>>> import numpy as np
>>> np.set_printoptions(precision=2, suppress=True, linewidth=160, legacy="1.25")
>>> rnd = lambda a: np.round(a, 2) + 0
>>> X = np.load("a.npy")
>>> X
array([[ 0.09,  0.02,  0.01,  0.04, -0.01, -0.02,  0.01, -0.04,  0.02],
       [-0.69,  0.8 ,  1.22,  1.29, -0.5 ,  1.2 , -2.46,  0.85, -2.75],
       [ 1.27, -1.59, -2.44, -2.59,  0.95, -2.27,  4.71, -1.9 ,  5.39],
       [ 0.  ,  0.04, -0.02,  0.01, -0.09,  0.05,  0.02,  0.08,  0.05],
       [-0.64,  0.71,  1.18,  1.44, -0.4 ,  1.04, -2.3 ,  0.94, -2.76],
       [-0.66,  0.76,  1.26,  1.23, -0.51,  1.15, -2.35,  0.96, -2.64],
       [-1.29,  1.63,  2.36,  2.63, -1.06,  2.26, -4.74,  1.84, -5.42],
       [-1.22,  1.59,  2.38,  2.67, -1.05,  2.2 , -4.78,  1.75, -5.31],
       [-1.82,  2.34,  3.54,  3.89, -1.51,  3.33, -7.2 ,  2.68, -8.1 ],
       [-1.79,  2.44,  3.64,  3.84, -1.4 ,  3.31, -7.17,  2.81, -8.14],
       [-0.59,  0.76,  1.22,  1.31, -0.54,  1.09, -2.28,  0.85, -2.75],
       [ 1.83, -2.36, -3.6 , -3.84,  1.47, -3.29,  7.23, -2.73,  8.1 ],
       [ 0.01, -0.07,  0.02, -0.01,  0.02, -0.03, -0.03,  0.05,  0.  ],
       [ 1.23, -1.63, -2.3 , -2.62,  0.96, -2.26,  4.81, -1.76,  5.36],
       [ 0.53, -0.82, -1.16, -1.32,  0.63, -1.01,  2.45, -0.92,  2.68],
       [ 1.68, -2.41, -3.48, -3.94,  1.4 , -3.29,  7.22, -2.74,  8.07],
       [-0.58,  0.82,  1.21,  1.24, -0.6 ,  1.06, -2.37,  0.86, -2.72],
       [ 0.01, -0.01, -0.01,  0.  ,  0.05, -0.03, -0.05,  0.04,  0.  ],
       [-1.8 ,  2.33,  3.57,  3.86, -1.45,  3.31, -7.3 ,  2.65, -8.14],
       [-0.57,  0.82,  1.15,  1.26, -0.51,  1.15, -2.38,  0.84, -2.68],
       [ 1.78, -2.38, -3.6 , -3.97,  1.49, -3.3 ,  7.26, -2.72,  8.16],
       [-1.26,  1.55,  2.4 ,  2.51, -0.9 ,  2.2 , -4.81,  1.82, -5.38],
       [ 0.58, -0.88, -1.21, -1.27,  0.53, -1.09,  2.43, -0.83,  2.68],
       [ 1.26, -1.6 , -2.39, -2.61,  0.99, -2.19,  4.73, -1.76,  5.43],
       [ 0.09, -0.04,  0.06,  0.06, -0.04,  0.  , -0.06, -0.05, -0.03],
       [ 0.02,  0.  ,  0.01,  0.07,  0.03, -0.02, -0.02, -0.06, -0.01],
       [ 1.78, -2.43, -3.56, -3.84,  1.42, -3.25,  7.2 , -2.7 ,  8.1 ],
       [-1.27,  1.61,  2.44,  2.57, -0.99,  2.29, -4.75,  1.82, -5.41],
       [ 1.8 , -2.36, -3.52, -3.95,  1.53, -3.21,  7.13, -2.67,  8.06],
       [-1.8 ,  2.38,  3.59,  3.94, -1.54,  3.33, -7.21,  2.76, -8.09],
       [ 0.01,  0.04, -0.04,  0.01,  0.02,  0.04, -0.03,  0.01, -0.04],
       [ 0.05, -0.03, -0.01, -0.03, -0.03,  0.04,  0.03,  0.03, -0.01],
       [ 1.88, -2.35, -3.59, -3.94,  1.51, -3.29,  7.16, -2.67,  8.13],
       [ 1.21, -1.62, -2.46, -2.62,  0.94, -2.16,  4.81, -1.85,  5.3 ],
       [ 0.03, -0.1 ,  0.  ,  0.12,  0.02,  0.02,  0.09, -0.11,  0.07],
       [-1.76,  2.41,  3.63,  3.97, -1.47,  3.33, -7.23,  2.67, -8.05],
       [ 0.58, -0.85, -1.28, -1.3 ,  0.51, -1.08,  2.44, -0.92,  2.67],
       [ 1.11, -1.56, -2.48, -2.56,  0.99, -2.2 ,  4.83, -1.72,  5.36],
       [-1.82,  2.47,  3.61,  3.85, -1.49,  3.32, -7.14,  2.68, -8.03],
       [ 1.81, -2.44, -3.65, -3.96,  1.5 , -3.38,  7.16, -2.74,  8.13],
       [ 1.75, -2.44, -3.59, -3.92,  1.43, -3.27,  7.13, -2.68,  8.18],
       [ 1.15, -1.62, -2.4 , -2.6 ,  1.02, -2.23,  4.81, -1.72,  5.38],
       [ 1.14, -1.59, -2.46, -2.62,  1.04, -2.19,  4.8 , -1.86,  5.42],
       [ 1.21, -1.63, -2.45, -2.58,  1.02, -2.23,  4.84, -1.74,  5.48],
       [ 0.59, -0.79, -1.19, -1.35,  0.48, -1.02,  2.31, -0.84,  2.63],
       [ 0.65, -0.78, -1.17, -1.38,  0.52, -1.14,  2.34, -0.81,  2.7 ],
       [ 0.53, -0.74, -1.23, -1.38,  0.51, -1.07,  2.33, -0.93,  2.73],
       [ 1.75, -2.31, -3.63, -3.9 ,  1.5 , -3.27,  7.24, -2.61,  8.09],
       [ 0.06, -0.02, -0.04, -0.01, -0.06,  0.08, -0.01,  0.1 , -0.02]])
>>> Xs = X - X.mean(axis=0)
>>> V = np.linalg.svd(Xs)[2][:1]
>>> other = Xs - Xs @ V.T @ V
>>> rnd(other.std(axis=0))
array([0.05, 0.04, 0.04, 0.05, 0.05, 0.04, 0.04, 0.05, 0.03])
>>> np.linalg.norm(other, axis=1).round(6).argmax()
4
>>> d = np.linalg.norm(X[:, None] - X[None], axis=-1)
>>> np.flatnonzero(d[14] < d.mean() / 2)
array([ 0,  2,  3, 12, 13, 14, 17, 22, 23, 24, 25, 30, 31, 33, 34, 36, 37, 41, 42, 43, 44, 45, 46, 48])
>>> d.shape
(49, 49)
>>> theta = np.radians(45)
>>> r_ = np.eye(9)
>>> r_[6, 6] = r_[0, 0] = np.cos(theta)
>>> r_[6, 0], r_[0, 6] = -np.sin(theta), np.sin(theta)
>>> rnd(r_)
array([[ 0.71,  0.  ,  0.  ,  0.  ,  0.  ,  0.  ,  0.71,  0.  ,  0.  ],
       [ 0.  ,  1.  ,  0.  ,  0.  ,  0.  ,  0.  ,  0.  ,  0.  ,  0.  ],
       [ 0.  ,  0.  ,  1.  ,  0.  ,  0.  ,  0.  ,  0.  ,  0.  ,  0.  ],
       [ 0.  ,  0.  ,  0.  ,  1.  ,  0.  ,  0.  ,  0.  ,  0.  ,  0.  ],
       [ 0.  ,  0.  ,  0.  ,  0.  ,  1.  ,  0.  ,  0.  ,  0.  ,  0.  ],
       [ 0.  ,  0.  ,  0.  ,  0.  ,  0.  ,  1.  ,  0.  ,  0.  ,  0.  ],
       [-0.71,  0.  ,  0.  ,  0.  ,  0.  ,  0.  ,  0.71,  0.  ,  0.  ],
       [ 0.  ,  0.  ,  0.  ,  0.  ,  0.  ,  0.  ,  0.  ,  1.  ,  0.  ],
       [ 0.  ,  0.  ,  0.  ,  0.  ,  0.  ,  0.  ,  0.  ,  0.  ,  1.  ]])
>>> other = X @ r_.T
>>> rnd(np.linalg.svd(X, compute_uv=False)), rnd(np.linalg.svd(other, compute_uv=False))
(array([61.54,  0.44,  0.41,  0.37,  0.34,  0.3 ,  0.27,  0.27,  0.24]), array([61.54,  0.44,  0.41,  0.37,  0.34,  0.3 ,  0.27,  0.27,  0.24]))
>>> rnd(np.abs(other - X).max(axis=0))
array([4.63, 0.  , 0.  , 0.  , 0.  , 0.  , 3.43, 0.  , 0.  ])
>>> x0 = np.array([-9, 4, -8, 0, 4, -6, 9, -6, -5])
>>> rnd(np.sort(np.abs(np.degrees(np.angle(np.linalg.eigvals(r_))))))
array([ 0.,  0.,  0.,  0.,  0.,  0.,  0., 45., 45.])
>>> [p for p in range(1, 25) if np.allclose(np.linalg.matrix_power(r_, p), np.eye(9))]
[8, 16, 24]
>>> 9 - np.linalg.matrix_rank(r_ - np.eye(9), tol=1e-8)
7
>>> gram = np.cov(X, rowvar=False)
>>> rnd(np.polyfit(X[:, 8], X[:, 7], 1))
array([-0.33,  0.01])
>>> np.argwhere(np.triu(np.abs(np.corrcoef(X.T)) > 0.8, 1))
array([[0, 1],
       [0, 2],
       [0, 3],
       [0, 4],
       [0, 5],
       [0, 6],
       [0, 7],
       [0, 8],
       [1, 2],
       [1, 3],
       [1, 4],
       [1, 5],
       [1, 6],
       [1, 7],
       [1, 8],
       [2, 3],
       [2, 4],
       [2, 5],
       [2, 6],
       [2, 7],
       [2, 8],
       [3, 4],
       [3, 5],
       [3, 6],
       [3, 7],
       [3, 8],
       [4, 5],
       [4, 6],
       [4, 7],
       [4, 8],
       [5, 6],
       [5, 7],
       [5, 8],
       [6, 7],
       [6, 8],
       [7, 8]])
>>> rnd(X.std(axis=0))
array([1.18, 1.57, 2.36, 2.56, 0.97, 2.17, 4.71, 1.77, 5.3 ])
>>> rnd(np.corrcoef(X.T))
array([[ 1., -1., -1., -1.,  1., -1.,  1., -1.,  1.],
       [-1.,  1.,  1.,  1., -1.,  1., -1.,  1., -1.],
       [-1.,  1.,  1.,  1., -1.,  1., -1.,  1., -1.],
       [-1.,  1.,  1.,  1., -1.,  1., -1.,  1., -1.],
       [ 1., -1., -1., -1.,  1., -1.,  1., -1.,  1.],
       [-1.,  1.,  1.,  1., -1.,  1., -1.,  1., -1.],
       [ 1., -1., -1., -1.,  1., -1.,  1., -1.,  1.],
       [-1.,  1.,  1.,  1., -1.,  1., -1.,  1., -1.],
       [ 1., -1., -1., -1.,  1., -1.,  1., -1.,  1.]])
>>> np.median(X, axis=0)
array([ 0.09, -0.07, -0.04, -0.01,  0.03, -0.03,  0.03, -0.06,  0.05])
>>> feats = np.loadtxt("data.csv", delimiter=",")
>>> feats
array([[ 6.,  4.,  8., -4.,  0.,  0.,  4., -7.,  5.,  9.,  5.,  8.,  6.,  6.,  9.],
       [ 2., -4., -1.,  5.,  0.,  4.,  0., -1.,  9.,  7.,  6.,  5.,  7.,  6.,  7.],
       [-5., -7.,  6.,  6., -9., -5.,  4.,  8.,  8.,  0.,  2.,  1.,  9.,  3.,  7.],
       [ 9., -2., -4.,  4.,  9.,  7.,  1.,  8.,  9., -5.,  6.,  6.,  8.,  6.,  0.],
       [ 6., -8., -9., -4.,  8.,  3.,  9., -7., -3.,  7.,  0.,  0.,  3.,  7.,  4.],
       [ 1., -2.,  9.,  9., -2., -2.,  2.,  0.,  4.,  1.,  4.,  1.,  4.,  0.,  8.],
       [-3., -9.,  6.,  3., -2.,  9., -4.,  6., -1.,  1.,  3.,  3.,  8.,  1.,  9.],
       [-8.,  1., -4.,  6.,  4.,  8., -8., -1., -5.,  2.,  1.,  9.,  1.,  8.,  9.],
       [ 3.,  5.,  3., -8.,  9.,  6.,  0., -1., -5., -4.,  8.,  2.,  7.,  0.,  5.],
       [ 7.,  8.,  8.,  5.,  6., -3.,  1., -5.,  9., -1.,  9.,  1.,  0.,  4.,  1.],
       [ 0.,  0.,  0.,  0.,  0.,  0.,  0.,  0.,  0.,  0.,  1.,  0.,  2.,  0.,  2.],
       [ 0.,  0.,  0.,  0.,  0.,  0.,  0.,  0.,  0.,  0.,  0.,  1.,  2.,  1.,  1.],
       [ 0.,  0.,  0.,  0.,  0.,  0.,  0.,  0.,  0.,  0.,  0.,  2.,  1.,  1.,  1.],
       [ 0.,  0.,  0.,  0.,  0.,  0.,  0.,  0.,  0.,  0.,  0.,  0.,  2.,  1.,  0.],
       [ 0.,  0.,  0.,  0.,  0.,  0.,  0.,  0.,  0.,  0.,  1.,  2.,  1.,  0.,  2.]])
>>> feats[2] @ feats[5]
286.0
>>> rnd(np.linalg.norm(feats, axis=1))
array([23.35, 19.7 , 23.24, 24.29, 23.07, 17.12, 20.93, 22.78, 20.2 , 21.31,  3.  ,  2.65,  2.65,  2.24,  3.16])
>>> rnd(np.linalg.norm(feats, axis=0))
array([17.72, 18.  , 20.1 , 18.  , 19.16, 17.12, 14.11, 17.03, 20.2 , 15.07, 16.55, 15.2 , 19.57, 15.81, 21.38])
>>> rnd(np.linalg.norm(feats) ** 2 / np.linalg.norm(feats, 2) ** 2)
2.87
>>> rnd(np.linalg.norm(feats[2] - feats[5]))
16.16
>>> np.linalg.norm(feats, axis=1).argmax()
3
>>> rnd(np.linalg.norm(feats, 1)), rnd(np.linalg.norm(feats, np.inf))
(65.0, 84.0)
>>> rnd(np.linalg.norm(feats[2], 1)), rnd(np.linalg.norm(feats[2], np.inf))
(80.0, 9.0)
>>> x0 = np.array([-1, 3, -1, 1, -3, -2, -1, 3, 0, -3, -3, 1, -2, -1, -2])
>>> feats @ np.eye(15)[7]
array([-7., -1.,  8.,  8., -7.,  0.,  6., -1., -1., -5.,  0.,  0.,  0.,  0.,  0.])
>>> feats @ x0
array([-101.,  -87.,    1.,  -44., -127.,  -37.,  -61.,  -30.,  -75.,  -43.,  -11.,   -6.,   -3.,   -5.,   -7.])
>>> (feats @ x0).argmax()
2
>>> np.sign((feats @ x0).round(6))
array([-1., -1.,  1., -1., -1., -1., -1., -1., -1., -1., -1., -1., -1., -1., -1.])
>>> feats @ (2 * x0)
array([-202., -174.,    2.,  -88., -254.,  -74., -122.,  -60., -150.,  -86.,  -22.,  -12.,   -6.,  -10.,  -14.])
>>> W = np.array([[3, -2, 2],
...     [1, -2, 1],
...     [-2, 3, 3],
...     [1, -2, 1],
...     [0, -2, -3],
...     [-2, -3, 3],
...     [2, 1, -1],
...     [2, 1, -1],
...     [-1, -1, -3],
...     [-1, 1, -3],
...     [2, -1, 0],
...     [0, 2, 0],
...     [-2, -1, -2],
...     [-3, 3, -1],
...     [2, -3, 0]])
>>> b = np.array([1, 2, 2])
>>> act = np.maximum(feats @ W + b, 0)
>>> (act > 0).astype(int)
array([[0, 1, 0],
       [0, 0, 0],
       [0, 1, 0],
       [1, 0, 0],
       [0, 0, 0],
       [1, 0, 1],
       [0, 0, 1],
       [0, 0, 1],
       [1, 0, 1],
       [1, 0, 1],
       [1, 0, 0],
       [0, 1, 0],
       [0, 1, 0],
       [0, 1, 0],
       [1, 0, 0]])
>>> act
array([[ 0., 11.,  0.],
       [ 0.,  0.,  0.],
       [ 0., 48.,  0.],
       [16.,  0.,  0.],
       [ 0.,  0.,  0.],
       [12.,  0., 13.],
       [ 0.,  0., 22.],
       [ 0.,  0.,  1.],
       [ 8.,  0., 19.],
       [17.,  0.,  2.],
       [ 3.,  0.,  0.],
       [ 0.,  2.,  0.],
       [ 0.,  5.,  0.],
       [ 0.,  3.,  0.],
       [ 5.,  0.,  0.]])
>>> W2 = np.array([[1, 1], [2, 1], [1, 1]])
>>> (act @ W2).round(6).argmax(axis=1)
array([0, 0, 0, 0, 0, 0, 0, 0, 0, 0, 0, 0, 0, 0, 0])
>>> act @ W2
array([[22., 11.],
       [ 0.,  0.],
       [96., 48.],
       [16., 16.],
       [ 0.,  0.],
       [25., 25.],
       [22., 22.],
       [ 1.,  1.],
       [27., 27.],
       [19., 19.],
       [ 3.,  3.],
       [ 4.,  2.],
       [10.,  5.],
       [ 6.,  3.],
       [ 5.,  5.]])
>>> rng = np.random.default_rng(22)
>>> other = feats + rng.integers(-2, 3, (15, 13)) @ rng.integers(-2, 3, (13, 15))
>>> other
array([[  5.,   0.,   9.,   2.,  -2.,  -9.,  -8.,  -2.,   8.,  21.,  11.,  -1.,  -3.,   1.,   4.],
       [ 10.,  -6.,  -1.,  15.,  16.,   9., -17.,   4.,   7.,   4.,  19.,   8.,  -2.,  17.,   8.],
       [ -4., -19.,   1.,   3.,  -6.,  -3.,   3.,  10.,   6.,  -7.,   3.,  12.,  11.,   7.,  -4.],
       [  9., -16.,  -5.,  -5.,  16.,   1.,  -7.,  -3.,  16.,  -2.,   2.,  20.,   7.,  13.,   1.],
       [  6.,  -7., -13., -16.,   3.,   4.,  16., -16., -13.,  -8., -10.,   7.,  16.,  13.,  -2.],
       [  1.,   3.,   5.,  29.,  -6.,   3.,   2.,  18.,  -2.,   7.,  16., -14.,  -1., -14.,  -4.],
       [ -1.,   1.,  11.,   7.,  -6.,   7.,  -1.,   3.,   5.,   8.,   3.,  -9.,  10.,  -5.,   9.],
       [ -4.,   1., -11.,  -2.,  16.,   6., -20., -15.,  -2.,   1.,   2.,  13.,   5.,  21.,   5.],
       [ -1.,   7.,  19., -10., -14., -10.,   8.,  -4.,   5., -13.,  -6.,  -1.,  16.,   0.,  13.],
       [ 10.,   2.,  12.,   2.,   4.,  -2.,  -3.,  -2.,  17.,  -7.,  11.,   3.,  -5.,  15.,  11.],
       [  3.,  -1.,   8.,  -3.,  -2.,  -1., -14.,  -4.,   6.,  -8.,   2., -11.,   7.,  22.,   9.],
       [ -2.,  -1., -16., -13.,  13.,   2.,  -4., -11.,  -3.,  -1.,   1.,   7.,  11.,   8.,  -9.],
       [  5.,  10.,  -6.,  -3.,  -3.,  -1.,  -2.,  -6.,  -5.,  -6.,  -2.,  -1.,   2.,   5.,  -1.],
       [ -7.,  -9., -18., -15.,   4.,   4.,   6.,  -2.,  -8.,  16.,  -1.,   3.,  -2., -11., -20.],
       [ -3., -11., -15.,  -5.,  12.,  10.,   6.,   7., -13.,  11.,   7.,  11.,  -5., -14., -21.]])
>>> np.linalg.matrix_rank(other - feats, tol=1e-8)
13
>>> rnd(np.linalg.svd(other - feats, compute_uv=False))
array([73.17, 63.72, 52.7 , 33.66, 30.08, 22.08, 15.48, 11.88,  8.26,  7.59,  4.11,  1.64,  0.33,  0.  ,  0.  ])
>>> Xs = (X - X.mean(axis=0)) / X.std(axis=0)
>>> rnd(Xs.std(axis=0))
array([1., 1., 1., 1., 1., 1., 1., 1., 1.])
>>> b = np.linalg.lstsq(np.delete(Xs, 4, axis=1), Xs[:, 4])[0]
>>> np.abs(b).argmax()
4
>>> rnd(1 - np.var(Xs[:, 4] - np.delete(Xs, 4, axis=1) @ b))
1.0
>>> rnd(b)
array([-0.12, -0.29, -0.21, -0.32, -0.35,  0.11,  0.2 ,  0.05])
>>> M = np.load("out12.npy")
>>> M
array([[-2.28, -3.23,  0.12, -2.65, -2.82,  0.22,  1.12, -0.86,  2.04],
       [-0.18,  2.27,  3.6 ,  1.44,  0.1 , -7.11, -1.04,  1.68, -4.62],
       [ 2.62,  0.65, -1.19, -0.09,  0.87,  3.16, -1.93,  0.61,  1.78],
       [-0.44,  0.55, -0.91,  1.6 ,  1.75,  0.83,  1.67, -1.33, -1.56],
       [-0.86, -0.74,  0.4 , -0.4 , -0.58, -0.76,  0.56, -0.4 , -0.38],
       [-3.56, -0.67,  1.43,  0.87, -0.29, -4.14,  3.21, -1.53, -3.6 ]])
>>> # looks like rank 4
>>> r = np.linalg.matrix_rank(M)
>>> r
4
>>> N = np.linalg.svd(M)[2][r:].T
>>> [int(np.linalg.matrix_rank(M[:i])) for i in range(1, len(M) + 1)]
[1, 2, 3, 4, 4, 4]
>>> N.shape
(9, 5)
>>> np.allclose(M @ N, 0)
True
>>> [int(np.linalg.matrix_rank(np.delete(M, i, axis=0))) for i in range(6)]
[4, 4, 4, 4, 4, 4]
>>> rnd(N @ N.T)
array([[ 0.51, -0.05, -0.05,  0.03, -0.14, -0.19,  0.42, -0.04,  0.11],
       [-0.05,  0.51,  0.08, -0.32, -0.2 ,  0.12,  0.02, -0.29, -0.08],
       [-0.05,  0.08,  0.77,  0.11,  0.11,  0.29,  0.16, -0.04,  0.18],
       [ 0.03, -0.32,  0.11,  0.68, -0.26,  0.02, -0.15, -0.04,  0.12],
       [-0.14, -0.2 ,  0.11, -0.26,  0.69, -0.15, -0.04,  0.08,  0.21],
       [-0.19,  0.12,  0.29,  0.02, -0.15,  0.36,  0.  ,  0.19, -0.19],
       [ 0.42,  0.02,  0.16, -0.15, -0.04,  0.  ,  0.52,  0.17,  0.01],
       [-0.04, -0.29, -0.04, -0.04,  0.08,  0.19,  0.17,  0.63, -0.27],
       [ 0.11, -0.08,  0.18,  0.12,  0.21, -0.19,  0.01, -0.27,  0.33]])
